>>> import numpy as np
>>> np.set_printoptions(precision=1, suppress=True, linewidth=140, sign=" ")
>>> W0 = np.load("sample13.npy")
>>> W0
array([[ 3.2,  3. ,  7.5],
       [ 3.2,  2.5,  7.5],
       [ 3.8,  2.6,  6.9],
       [ 2.3,  1.9,  4.8],
       [ 1.3,  0.9,  2.4],
       [ 3.1,  2.7,  7.3],
       [ 2.3,  1.6,  5.4],
       [ 0.2,  0. ,  0.1],
       [ 2.6,  2.4,  5.2],
       [ 2.3,  2.3,  5.1]])
>>> x0 = np.array([-9, -6, -8])
>>> rhs = W0 @ x0
>>> np.linalg.lstsq(W0, rhs)[0]
array([-9., -6., -8.])
>>> np.round(np.linalg.pinv(W0) @ W0, 1) + 0
array([[ 1.,  0.,  0.],
       [ 0.,  1.,  0.],
       [ 0.,  0.,  1.]])
>>> np.linalg.solve(W0.T @ W0, W0.T @ rhs)
array([-9., -6., -8.])
>>> rng = np.random.default_rng(66)
>>> rhs = rhs + 0.1 * rng.normal(size=10)
>>> rhs
array([-106.7, -103.9, -105. ,  -70.6,  -36.4, -102.7,  -73.4,   -2.5,  -79.4,  -75.3])
>>> coef, *_ = np.linalg.lstsq(W0, rhs)
>>> [round(float(np.linalg.norm(np.linalg.solve(W0.T @ W0 + lam * np.eye(3), W0.T @ rhs))), 2) for lam in (0, 1, 10, 100)]
[13.46, 12.53, 12.11, 10.09]
>>> coef.round()
array([-9., -6., -8.])
>>> coef
array([-9. , -5.9, -8. ])
>>> U, sigma, VT = np.linalg.svd(W0, full_matrices=False)
>>> np.round(U.T @ U, 1) + 0
array([[ 1.,  0.,  0.],
       [ 0.,  1.,  0.],
       [ 0.,  0.,  1.]])
>>> np.round(np.sqrt((sigma ** 2).sum()), 1), np.round(np.linalg.norm(W0), 1)
(np.float64(21.0), np.float64(21.0))
>>> np.abs(U[:, 0]).round(6).argmax()
np.int64(0)
>>> np.cumsum(sigma ** 2) / np.sum(sigma ** 2)
array([ 1.,  1.,  1.])
>>> np.round(sigma / sigma[0], 1) + 0
array([ 1.,  0.,  0.])
>>> U.shape, sigma.shape, VT.shape
((10, 3), (3,), (3, 3))
